% ipython --no-banner

In [1]: import numpy as np

In [2]: np.set_printoptions(precision=2, suppress=True, linewidth=100, floatmode="fixed")

In [3]: A = np.loadtxt("mat.csv", delimiter=",")

In [4]: A
Out[4]: 
array([[-2.00,  0.00,  0.00],
       [ 0.00,  1.00,  0.00],
       [ 0.00,  0.00, -2.00]])

In [5]: other = np.array([[0, 3], [-1, -9], [-3, -3]])

In [6]: np.einsum("ik,kj->ji", A, other)
Out[6]: 
array([[ 0.00, -1.00,  6.00],
       [-6.00, -9.00,  6.00]])

In [7]: np.vstack([A, other.T]).shape
Out[7]: (5, 3)

In [8]: other.T @ A.T
Out[8]: 
array([[ 0.00, -1.00,  6.00],
       [-6.00, -9.00,  6.00]])

In [9]: round(float(np.linalg.eigvalsh(A).min()), 2)
Out[9]: -2.0

In [10]: Q, vecs = np.linalg.qr(A[:, :2])[0], np.linalg.qr(A[:, 2:])[0]

In [11]: sv = np.linalg.svd(Q.T @ vecs, compute_uv=False)

In [12]: np.degrees(np.arccos(sv.clip(0, 1)))
Out[12]: array([90.00])

In [13]: sv
Out[13]: array([0.00])

In [14]: other = np.linalg.inv(A)

In [15]: np.allclose(other, A.T)
Out[15]: False

In [16]: other
Out[16]: 
array([[-0.50, -0.00, -0.00],
       [ 0.00,  1.00,  0.00],
       [-0.00, -0.00, -0.50]])

In [17]: np.linalg.det(A) * other
Out[17]: 
array([[-2.00, -0.00, -0.00],
       [ 0.00,  4.00,  0.00],
       [-0.00, -0.00, -2.00]])

In [18]: round(np.linalg.cond(A), 2)
Out[18]: np.float64(2.0)

In [19]: (np.abs(other) > 1e-9).astype(int)
Out[19]: 
array([[1, 0, 0],
       [0, 1, 0],
       [0, 0, 1]])

In [20]: K = np.load("arr.npy")

In [21]: K
Out[21]: 
array([[-1,  0,  0,  0],
       [ 0, -3,  0,  0],
       [ 0,  0, -4,  0],
       [ 0,  0,  0,  1]])

In [22]: np.linalg.matrix_power(K - np.diag(np.diag(K)), 4)
Out[22]: 
array([[0, 0, 0, 0],
       [0, 0, 0, 0],
       [0, 0, 0, 0],
       [0, 0, 0, 0]])

In [23]: np.sort(np.linalg.eigvals(K))
Out[23]: array([-4.00, -3.00, -1.00,  1.00])

In [24]: np.prod(np.diag(K)), round(float(np.linalg.det(K)), 2)
Out[24]: (np.int64(-12), -12.0)

In [25]: [int(np.linalg.matrix_rank(np.linalg.matrix_power(K, p))) for p in range(1, 5)]
Out[25]: [4, 4, 4, 4]

In [26]: F = np.array([[0, 6, 1],
    ...:     [6, 1, 0],
    ...:     [0, 0, 0],
    ...:     [10, 9, 0],
    ...:     [10, 11, 0],
    ...:     [8, 6, 0],
    ...:     [0, 0, 0],
    ...:     [0, 5, 2],
    ...:     [6, 17, 6],
    ...:     [0, 0, 0],
    ...:     [0, 0, 0],
    ...:     [0, 0, 0]])

In [27]: labels = F[:, 0] > np.median(F[:, 0])

In [28]: f = F[labels].mean(axis=0) - F[~labels].mean(axis=0)

In [29]: ((F - F.mean(axis=0)) @ f > 0).astype(int)
Out[29]: array([0, 0, 0, 1, 1, 1, 0, 0, 1, 0, 0, 0])

In [30]: np.argsort(-np.abs(f).round(6), kind="stable")
Out[30]: array([0, 1, 2])

In [31]: labels.astype(int)
Out[31]: array([0, 1, 0, 1, 1, 1, 0, 0, 1, 0, 0, 0])

In [32]: round(float((((F - F.mean(axis=0)) @ f > 0) == labels).mean()), 2)
Out[32]: 0.92

In [33]: Xc = (F - F.mean(axis=0)) / F.std(axis=0)

In [34]: np.argwhere(np.abs(Xc) > 2)
Out[34]: 
array([[8, 1],
       [8, 2]])

In [35]: Xc.std(axis=0)
Out[35]: array([1.00, 1.00, 1.00])

In [36]: coef = np.linalg.lstsq(np.delete(Xc, 1, axis=1), Xc[:, 1])[0]

In [37]: round(1 - np.var(Xc[:, 1] - np.delete(Xc, 1, axis=1) @ coef), 2)
Out[37]: np.float64(0.88)

In [38]: coef
Out[38]: array([0.61, 0.67])

In [39]: np.abs(coef).argmax()
Out[39]: np.int64(1)

In [40]: f = np.array([1, 1, -2]) + 0.5

In [41]: X = np.eye(3) - 2 * np.outer(f, f) / (f @ f)

In [42]: X
Out[42]: 
array([[ 0.33, -0.67,  0.67],
       [-0.67,  0.33,  0.67],
       [ 0.67,  0.67,  0.33]])

In [43]: np.linalg.norm(X, axis=0)
Out[43]: array([1.00, 1.00, 1.00])

In [44]: np.linalg.svd(X, compute_uv=False)
Out[44]: array([1.00, 1.00, 1.00])

In [45]: np.round(X @ X.T, 2) + 0
Out[45]: 
array([[1.00, 0.00, 0.00],
       [0.00, 1.00, 0.00],
       [0.00, 0.00, 1.00]])

In [46]: round(float(X[:, 2] @ X[:, 0]), 2)
Out[46]: 0.0

In [47]: np.linalg.pinv(X)
Out[47]: 
array([[ 0.33, -0.67,  0.67],
       [-0.67,  0.33,  0.67],
       [ 0.67,  0.67,  0.33]])

In [48]: ev, vecs = np.linalg.eig(X)

In [49]: np.sort(np.linalg.eigvals(np.linalg.inv(X)))
Out[49]: array([-1.00,  1.00,  1.00])

In [50]: np.prod(ev)
Out[50]: np.float64(-1.0)

In [51]: np.round(X @ vecs[:, 0] - ev[0] * vecs[:, 0], 2) + 0
Out[51]: array([0.00, 0.00, 0.00])

In [52]: ev
Out[52]: array([ 1.00, -1.00,  1.00])

In [53]: np.sort(np.linalg.eigvals(X.T))
Out[53]: array([-1.00,  1.00,  1.00])

In [54]: ev, vecs = np.linalg.eigh(X)

In [55]: vec = np.array([1, -1, 0])

In [56]: vec @ X @ vec / (vec @ vec), round(float(ev[0]), 2), round(float(ev[-1]), 2)
Out[56]: (np.float64(1.0), -1.0, 1.0)

In [57]: vec @ X @ vec
Out[57]: np.float64(2.0)

In [58]: J = np.loadtxt("layer13.csv", delimiter=",")

In [59]: J
Out[59]: 
array([[ 0.52, -0.95,  0.99],
       [-0.04,  0.77, -0.33],
       [-0.46,  0.38, -0.98],
       [ 0.48, -0.65,  0.99],
       [ 0.31,  0.67,  0.87],
       [-0.02, -0.58,  0.01],
       [-0.08,  0.96, -0.58],
       [-0.14,  0.88, -0.69],
       [ 0.14, -0.88,  0.69],
       [ 0.02,  0.78, -0.07],
       [ 0.14, -0.52,  0.62],
       [-0.38,  0.99, -0.98],
       [-0.12, -0.52, -0.43],
       [ 0.04,  0.02,  0.18],
       [ 0.38, -0.84,  0.97],
       [-0.10, -0.68, -0.32],
       [-0.25,  0.57, -0.86],
       [ 0.25, -0.57,  0.86],
       [ 0.20,  0.45,  0.69],
       [ 0.25, -0.13,  0.84],
       [-0.51,  0.71, -0.99],
       [-0.02, -0.14, -0.07],
       [-0.04, -0.95,  0.10],
       [-0.02,  0.12, -0.11],
       [-0.02, -0.58,  0.01],
       [ 0.14, -0.19,  0.58],
       [-0.16,  0.05, -0.63]])

In [60]: # rows 5 and 24 are equal

In [61]: Xc = J - J.mean(axis=0)

In [62]: Uu, sv, VT = np.linalg.svd(Xc, full_matrices=False)

In [63]: sv
Out[63]: array([4.44, 2.27, 0.38])

In [64]: np.searchsorted(np.cumsum(sv ** 2) / (sv ** 2).sum(), 0.9) + 1
Out[64]: np.int64(2)

In [65]: round(float((sv ** 2).sum() ** 2 / (sv ** 4).sum()), 2)
Out[65]: 1.51

In [66]: sv ** 2 / (sv ** 2).sum()
Out[66]: array([0.79, 0.21, 0.01])

In [67]: P = J @ np.linalg.solve(J.T @ J, J.T)

In [68]: np.round(np.linalg.eigvalsh(P), 2) + 0
Out[68]: 
array([0.00, 0.00, 0.00, 0.00, 0.00, 0.00, 0.00, 0.00, 0.00, 0.00, 0.00, 0.00, 0.00, 0.00, 0.00,
       0.00, 0.00, 0.00, 0.00, 0.00, 0.00, 0.00, 0.00, 0.00, 1.00, 1.00, 1.00])

In [69]: round(float(np.trace(P)), 2)
Out[69]: 3.0

In [70]: np.allclose(P @ P, P)
Out[70]: True

In [71]: Xc = J - J.mean(axis=0)

In [72]: vecs = np.linalg.svd(Xc)[2][:2]

In [73]: other = Xc - Xc @ vecs.T @ vecs

In [74]: np.round(other.std(axis=0), 2) + 0
Out[74]: array([0.07, 0.00, 0.03])

In [75]: (Xc @ vecs.T).std(axis=0)
Out[75]: array([0.85, 0.44])

In [76]: A @ A
Out[76]: 
array([[4.00, 0.00, 0.00],
       [0.00, 1.00, 0.00],
       [0.00, 0.00, 4.00]])

In [77]: np.flatnonzero(np.linalg.matrix_power((A != 0) + (A.T != 0) + np.eye(3), 3)[2])
Out[77]: array([2])

In [78]: (np.linalg.matrix_power((A != 0) + (A.T != 0) + np.eye(3), 3) > 0).astype(int)
Out[78]: 
array([[1, 0, 0],
       [0, 1, 0],
       [0, 0, 1]])

In [79]: (A != 0).astype(int)
Out[79]: 
array([[1, 0, 0],
       [0, 1, 0],
       [0, 0, 1]])

In [80]: round(float(np.linalg.det(A)), 2)
Out[80]: 4.0

In [81]: M = np.load("w.npy")

In [82]: M
Out[82]: 
array([[1, 0, 0],
       [2, 1, 0],
       [3, 0, 1]])

In [83]: Q, vecs = np.linalg.qr(M[:, :2])[0], np.linalg.qr(M[:, 2:])[0]

In [84]: sv = np.linalg.svd(Q.T @ vecs, compute_uv=False)

In [85]: (sv > 0.9).sum()
Out[85]: np.int64(1)

In [86]: vec = np.array([2, 1, 0])

In [87]: rhs = M @ vec

In [88]: rhs
Out[88]: array([2, 5, 6])

In [89]: np.round(np.linalg.solve(M, 5 * rhs), 2) + 0
Out[89]: array([10.00,  5.00,  0.00])

In [90]: np.linalg.solve(M.T, M[2])
Out[90]: array([0.00, 0.00, 1.00])

In [91]: Q, r_ = np.linalg.qr(M)

In [92]: np.round(Q.T @ Q, 2) + 0
Out[92]: 
array([[1.00, 0.00, 0.00],
       [0.00, 1.00, 0.00],
       [0.00, 0.00, 1.00]])

In [93]: Q.shape, r_.shape
Out[93]: ((3, 3), (3, 3))

In [94]: np.round(Q @ r_, 2) + 0
Out[94]: 
array([[1.00, 0.00, 0.00],
       [2.00, 1.00, 0.00],
       [3.00, 0.00, 1.00]])

In [95]: Q.round(2) + 0
Out[95]: 
array([[-0.27,  0.17, -0.95],
       [-0.53, -0.85,  0.00],
       [-0.80,  0.51,  0.32]])

In [96]: np.trace(Q @ Q.T)
Out[96]: np.float64(3.0)

In [97]: r_
Out[97]: 
array([[-3.74, -0.53, -0.80],
       [ 0.00, -0.85,  0.51],
       [ 0.00,  0.00,  0.32]])

In [98]: np.abs(np.diag(r_))
Out[98]: array([3.74, 0.85, 0.32])

In [99]: round(abs(r_[0, 0]), 2), np.round(np.linalg.norm(M[:, 0]), 2)
Out[99]: (np.float64(3.74), np.float64(3.74))

In [100]: feats = np.loadtxt("run3.csv", delimiter=",")

In [101]: feats
Out[101]: 
array([[ 0.06, -0.28, -0.25, -0.08],
       [ 1.00,  1.00, -0.98,  1.00],
       [ 0.67,  0.10, -0.96,  0.68],
       [-0.78,  0.61, -0.06,  0.49],
       [-0.94, -0.75,  0.40, -0.58],
       [ 0.47, -0.90,  1.00, -0.99],
       [ 0.49, -0.54, -0.98,  0.45],
       [ 0.98, -0.98,  0.83, -0.97],
       [-0.84, -0.99,  0.99, -0.99],
       [-0.52, -1.00,  1.00, -1.00],
       [ 0.90,  0.79, -0.64,  0.71],
       [-1.00, -0.95, -0.63, -0.56],
       [-0.67,  0.97, -0.99,  0.99],
       [ 0.95, -0.96,  0.08, -0.88],
       [-0.99, -1.00,  0.94, -0.99],
       [ 0.95, -0.32,  0.88, -0.70],
       [ 0.98,  0.22,  0.27, -0.11],
       [-0.80, -0.29,  0.99, -0.82],
       [ 0.86, -0.82,  0.74, -0.83],
       [-0.99, -0.87, -0.35, -0.49],
       [-0.50, -0.49, -0.16, -0.24],
       [ 0.68,  0.93,  0.65,  0.59]])

In [102]: Xc = feats - feats.mean(axis=0)

In [103]: vecs = np.linalg.svd(Xc)[2][:3]

In [104]: other = Xc - Xc @ vecs.T @ vecs

In [105]: np.round(other.std(axis=0), 2) + 0
Out[105]: array([0.00, 0.06, 0.04, 0.09])

In [106]: np.round(np.cov(Xc @ vecs.T, rowvar=False), 2) + 0
Out[106]: 
array([[1.39, 0.00, 0.00],
       [0.00, 0.64, 0.00],
       [0.00, 0.00, 0.27]])

In [107]: round(float(np.linalg.norm(other) / np.linalg.norm(Xc)), 2)
Out[107]: 0.08

In [108]: (Xc @ vecs.T).std(axis=0)
Out[108]: array([1.15, 0.78, 0.51])

In [109]: Q, r_ = np.linalg.qr(feats)

In [110]: r_
Out[110]: 
array([[-3.80, -0.86,  0.22, -0.69],
       [ 0.00, -3.53,  1.79, -3.09],
       [ 0.00,  0.00,  3.02, -1.32],
       [ 0.00,  0.00,  0.00, -0.69]])

In [111]: np.allclose(r_.T @ r_, feats.T @ feats)
Out[111]: True

In [112]: Q.round(2) + 0
Out[112]: 
array([[-0.02,  0.08, -0.13,  0.01],
       [-0.26, -0.22, -0.18,  0.13],
       [-0.18,  0.01, -0.31, -0.28],
       [ 0.21, -0.22,  0.10, -0.11],
       [ 0.25,  0.15,  0.02, -0.14],
       [-0.12,  0.28,  0.17, -0.04],
       [-0.13,  0.18, -0.42, -0.54],
       [-0.26,  0.34,  0.09, -0.03],
       [ 0.22,  0.23,  0.18, -0.14],
       [ 0.14,  0.25,  0.17, -0.14],
       [-0.24, -0.17, -0.10,  0.14],
       [ 0.26,  0.21, -0.35,  0.30],
       [ 0.18, -0.32, -0.15,  0.10],
       [-0.25,  0.33, -0.15,  0.33],
       [ 0.26,  0.22,  0.16, -0.12],
       [-0.25,  0.15,  0.22,  0.17],
       [-0.26,  0.00,  0.11,  0.21],
       [ 0.21,  0.03,  0.29,  0.28],
       [-0.23,  0.29,  0.09, -0.03],
       [ 0.26,  0.18, -0.24,  0.10],
       [ 0.13,  0.11, -0.13, -0.02],
       [-0.18, -0.22,  0.36, -0.38]])

In [113]: Q.shape, r_.shape
Out[113]: ((22, 4), (4, 4))

In [114]: np.round(abs(r_[0, 0]), 2), round(np.linalg.norm(feats[:, 0]), 2)
Out[114]: (np.float64(3.8), np.float64(3.8))

In [115]: Q @ r_
Out[115]: 
array([[ 0.06, -0.28, -0.25, -0.08],
       [ 1.00,  1.00, -0.98,  1.00],
       [ 0.67,  0.10, -0.96,  0.68],
       [-0.78,  0.61, -0.06,  0.49],
       [-0.94, -0.75,  0.40, -0.58],
       [ 0.47, -0.90,  1.00, -0.99],
       [ 0.49, -0.54, -0.98,  0.45],
       [ 0.98, -0.98,  0.83, -0.97],
       [-0.84, -0.99,  0.99, -0.99],
       [-0.52, -1.00,  1.00, -1.00],
       [ 0.90,  0.79, -0.64,  0.71],
       [-1.00, -0.95, -0.63, -0.56],
       [-0.67,  0.97, -0.99,  0.99],
       [ 0.95, -0.96,  0.08, -0.88],
       [-0.99, -1.00,  0.94, -0.99],
       [ 0.95, -0.32,  0.88, -0.70],
       [ 0.98,  0.22,  0.27, -0.11],
       [-0.80, -0.29,  0.99, -0.82],
       [ 0.86, -0.82,  0.74, -0.83],
       [-0.99, -0.87, -0.35, -0.49],
       [-0.50, -0.49, -0.16, -0.24],
       [ 0.68,  0.93,  0.65,  0.59]])
